In [1]: import numpy as np

In [2]: import numpy.linalg as la

In [3]: np.set_printoptions(precision=1, suppress=True, linewidth=120)

In [4]: W0 = np.loadtxt("case17.csv", delimiter=",")

In [5]: print(W0)
[[ 2.  0.  0.  0.  0.  0.  0.  0.]
 [ 0.  0.  0.  0.  0.  0.  0.  0.]
 [ 3.  1.  1.  0.  0.  0.  0.  0.]
 [-1. -2.  0.  0.  0.  0.  0.  0.]
 [ 3.  1.  1.  1.  3.  0.  0.  0.]
 [-3.  1.  1.  2.  3. -2.  0.  0.]
 [ 0.  2.  3.  0.  3. -1.  0.  0.]
 [ 1.  3.  3. -2.  3.  0. -1.  2.]]

In [6]: def softmax(z):
   ...:     e = np.exp(z - z.max(axis=-1, keepdims=True))
   ...:     return e / e.sum(axis=-1, keepdims=True)
   ...: 

In [7]: print(softmax(10 * W0[1]))
[0.1 0.1 0.1 0.1 0.1 0.1 0.1 0.1]

In [8]: print(softmax(W0[1]))
[0.1 0.1 0.1 0.1 0.1 0.1 0.1 0.1]

In [9]: att = W0 @ W0.T / np.sqrt(8)

In [10]: print(softmax(att).round(6).argmax(axis=1))
[2 0 2 3 4 5 7 7]

In [11]: print(np.round(softmax(att), 1) + 0)
[[0.2 0.  0.3 0.  0.3 0.  0.  0.1]
 [0.1 0.1 0.1 0.1 0.1 0.1 0.1 0.1]
 [0.1 0.  0.4 0.  0.4 0.  0.  0.2]
 [0.1 0.1 0.  0.6 0.  0.2 0.  0. ]
 [0.  0.  0.  0.  0.8 0.  0.1 0.1]
 [0.  0.  0.  0.  0.  1.  0.  0. ]
 [0.  0.  0.  0.  0.  0.  0.4 0.6]
 [0.  0.  0.  0.  0.  0.  0.  1. ]]

In [12]: print(softmax(att)[1] @ W0)
[ 0.6  0.8  1.1  0.1  1.5 -0.4 -0.1  0.2]

In [13]: print(W0.ravel(order="F"))
[ 2.  0.  3. -1.  3. -3.  0.  1.  0.  0.  1. -2.  1.  1.  2.  3.  0.  0.  1.  0.  1.  1.  3.  3.  0.  0.  0.  0.  1.
  2.  0. -2.  0.  0.  0.  0.  3.  3.  3.  3.  0.  0.  0.  0.  0. -2. -1.  0.  0.  0.  0.  0.  0.  0.  0. -1.  0.  0.
  0.  0.  0.  0.  0.  2.]

In [14]: blk = W0.reshape(8, 2, -1)

In [15]: print(np.einsum("ihd,ihd->ih", blk, blk))
[[ 4.  0.]
 [ 0.  0.]
 [11.  0.]
 [ 5.  0.]
 [12.  9.]
 [15. 13.]
 [13. 10.]
 [23. 14.]]

In [16]: print(blk.sum(axis=1))
[[ 2.  0.  0.  0.]
 [ 0.  0.  0.  0.]
 [ 3.  1.  1.  0.]
 [-1. -2.  0.  0.]
 [ 6.  1.  1.  1.]
 [ 0. -1.  1.  2.]
 [ 3.  1.  3.  0.]
 [ 4.  3.  2.  0.]]

In [17]: print(np.einsum("ihd,jhd->hij", blk, blk).shape)
(2, 8, 8)

In [18]: print(blk[:, 0])
[[ 2.  0.  0.  0.]
 [ 0.  0.  0.  0.]
 [ 3.  1.  1.  0.]
 [-1. -2.  0.  0.]
 [ 3.  1.  1.  1.]
 [-3.  1.  1.  2.]
 [ 0.  2.  3.  0.]
 [ 1.  3.  3. -2.]]

In [19]: print(la.matrix_rank(W0, rtol=0.1))
5

In [20]: left, sigma, Vt = la.svd(W0)

In [21]: print(sigma.round(1) + 0)
[8.6 6.  3.6 1.8 1.4 0.7 0.2 0. ]

In [22]: A2 = left[:, :7] @ np.diag(sigma[:7]) @ Vt[:7]

In [23]: print(np.round(la.norm(W0 - A2, 2), 1), np.round(sigma[7], 1))
0.0 0.0

In [24]: print(round(float(np.abs(W0 - A2).max()), 1))
0.0

In [25]: print(la.matrix_rank(A2))
7

In [26]: print(A2.round(1) + 0)
[[ 2.  0.  0.  0.  0.  0.  0.  0.]
 [ 0.  0.  0.  0.  0.  0.  0.  0.]
 [ 3.  1.  1.  0.  0.  0.  0.  0.]
 [-1. -2.  0.  0.  0.  0.  0.  0.]
 [ 3.  1.  1.  1.  3.  0.  0.  0.]
 [-3.  1.  1.  2.  3. -2.  0.  0.]
 [ 0.  2.  3.  0.  3. -1.  0.  0.]
 [ 1.  3.  3. -2.  3.  0. -1.  2.]]

In [27]: print(la.matrix_rank(W0, rtol=0.05))
6

In [28]: rk = la.matrix_rank(W0)

In [29]: print(rk)
7

In [30]: ns = la.svd(W0)[2][rk:].T

In [31]: print(la.matrix_rank(W0.T @ W0), la.matrix_rank(W0 @ W0.T))
7 7

In [32]: print([int(la.matrix_rank(W0[:i])) for i in range(1, len(W0) + 1)])
[1, 1, 2, 3, 4, 5, 6, 7]

In [33]: print(np.allclose(W0 @ ns, 0))
True

In [34]: print([int(la.matrix_rank(W0[:, :j + 1])) for j in range(8)])
[1, 2, 3, 4, 5, 6, 7, 7]

In [35]: arr = np.loadtxt("a.csv", delimiter=",")

In [36]: print(arr)
[[ 0.1 -2.1 -4. ]
 [-0.7  0.7  1.4]
 [-1.3 -1.2 -2.4]
 [ 0.3 -0.1 -0.2]
 [-1.  -0.2 -0.5]
 [ 1.1  1.8  3.6]
 [ 0.7 -0.3 -0.7]
 [ 0.7  0.3  0.6]
 [ 0.5 -0.1 -0.1]
 [ 0.   0.4  0.8]
 [ 2.3 -0.1 -0.1]
 [-1.1 -1.7 -3.3]]

In [37]: cent = arr[[11, 9]].astype(float)

In [38]: for _ in range(6):
    ...:     idx = la.norm(arr[:, None] - cent, axis=-1).argmin(axis=1)
    ...:     cent = np.array([arr[idx == j].mean(axis=0) for j in range(2)])
    ...: 

In [39]: print(idx)
[0 1 0 1 1 1 1 1 1 1 1 0]

In [40]: print(np.bincount(idx))
[3 9]

In [41]: print(np.abs(cent[1] - cent[0]).argmax())
2

In [42]: print(cent)
[[-0.8 -1.7 -3.2]
 [ 0.4  0.3  0.5]]

In [43]: C2 = np.cov(arr, rowvar=False)

In [44]: print(np.median(arr, axis=0))
[ 0.2 -0.1 -0.2]

In [45]: print(np.argwhere(np.triu(np.abs(np.corrcoef(arr.T)) > 0.8, 1)))
[[1 2]]

In [46]: print(np.corrcoef(arr.T))
[[1.  0.4 0.4]
 [0.4 1.  1. ]
 [0.4 1.  1. ]]

In [47]: print(np.round(la.eigvalsh(C2)[::-1], 1) + 0)
[5.7 0.9 0. ]

In [48]: print(np.polyfit(arr[:, 2], arr[:, 0], 1))
[0.2 0.2]

In [49]: mat = np.loadtxt("layer6.csv", delimiter=",")

In [50]: print(mat)
[[3. 3. 3.]
 [3. 6. 6.]
 [3. 6. 9.]]

In [51]: vals, evecs = la.eigh(mat)

In [52]: print(la.eigvalsh(mat + 2 * np.eye(3)))
[ 2.9  3.9 17.1]

In [53]: print((vals > 1e-8).sum(), (vals < -1e-8).sum())
3 0

In [54]: print(np.unique(vals.round(6) + 0, return_counts=True)[1])
[1 1 1]

In [55]: Lm = la.cholesky(mat)

In [56]: print(mat / np.sqrt(np.outer(np.diag(mat), np.diag(mat))))
[[1.  0.7 0.6]
 [0.7 1.  0.8]
 [0.6 0.8 1. ]]

In [57]: print(Lm @ Lm.T)
[[3. 3. 3.]
 [3. 6. 6.]
 [3. 6. 9.]]

In [58]: print(np.diag(Lm) ** 2)
[3. 3. 3.]

In [59]: m1 = np.array([[-0.9, -6.0, 0.4, -0.9, 0.1, -0.1, -0.6, -0.5, 0.3],
    ...:     [0.2, 2.0, 1.4, 0.2, -1.5, 0.6, 1.6, 0.1, -0.5],
    ...:     [-0.9, 0.0, 0.1, 1.6, 2.0, 1.1, -0.3, 1.1, 0.2],
    ...:     [0.2, 8.0, 1.2, -1.1, 0.5, 0.3, -0.7, 1.6, -2.9],
    ...:     [0.9, 0.0, 1.3, 0.6, -0.5, -0.9, 0.5, -0.7, 1.2],
    ...:     [-1.9, 4.0, -1.9, -1.6, 0.6, 1.3, 0.6, 0.2, 0.3]])

In [60]: x = np.array([-1, 3, -4, 3, 4, 3, 2, 2, 0])

In [61]: h1 = np.maximum(m1 @ x, 0)

In [62]: print(np.round(np.maximum(m1 @ (3 * x), 0), 1) + 0)
[ 0.   0.  54.6 61.2  0.  73.8]

In [63]: print(m1.T @ h1)
[-59.  261.6 -20.4 -32.7  61.4  58.1  -5.   57.6 -48.1]

In [64]: print(np.round(np.maximum(m1 @ x, 0) - np.maximum(-m1 @ x, 0), 1) + 0)
[-23.5   0.   18.2  20.4  -9.4  24.6]

In [65]: print(np.flatnonzero(h1 > 1e-9))
[2 3 5]

In [66]: print(np.round(np.tanh(m1 @ x), 1) + 0)
[-1.  0.  1.  1. -1.  1.]

In [67]: print(m1 * (h1 > 1e-9)[:, None])
[[-0.  -0.   0.  -0.   0.  -0.  -0.  -0.   0. ]
 [ 0.   0.   0.   0.  -0.   0.   0.   0.  -0. ]
 [-0.9  0.   0.1  1.6  2.   1.1 -0.3  1.1  0.2]
 [ 0.2  8.   1.2 -1.1  0.5  0.3 -0.7  1.6 -2.9]
 [ 0.   0.   0.   0.  -0.  -0.   0.  -0.   0. ]
 [-1.9  4.  -1.9 -1.6  0.6  1.3  0.6  0.2  0.3]]
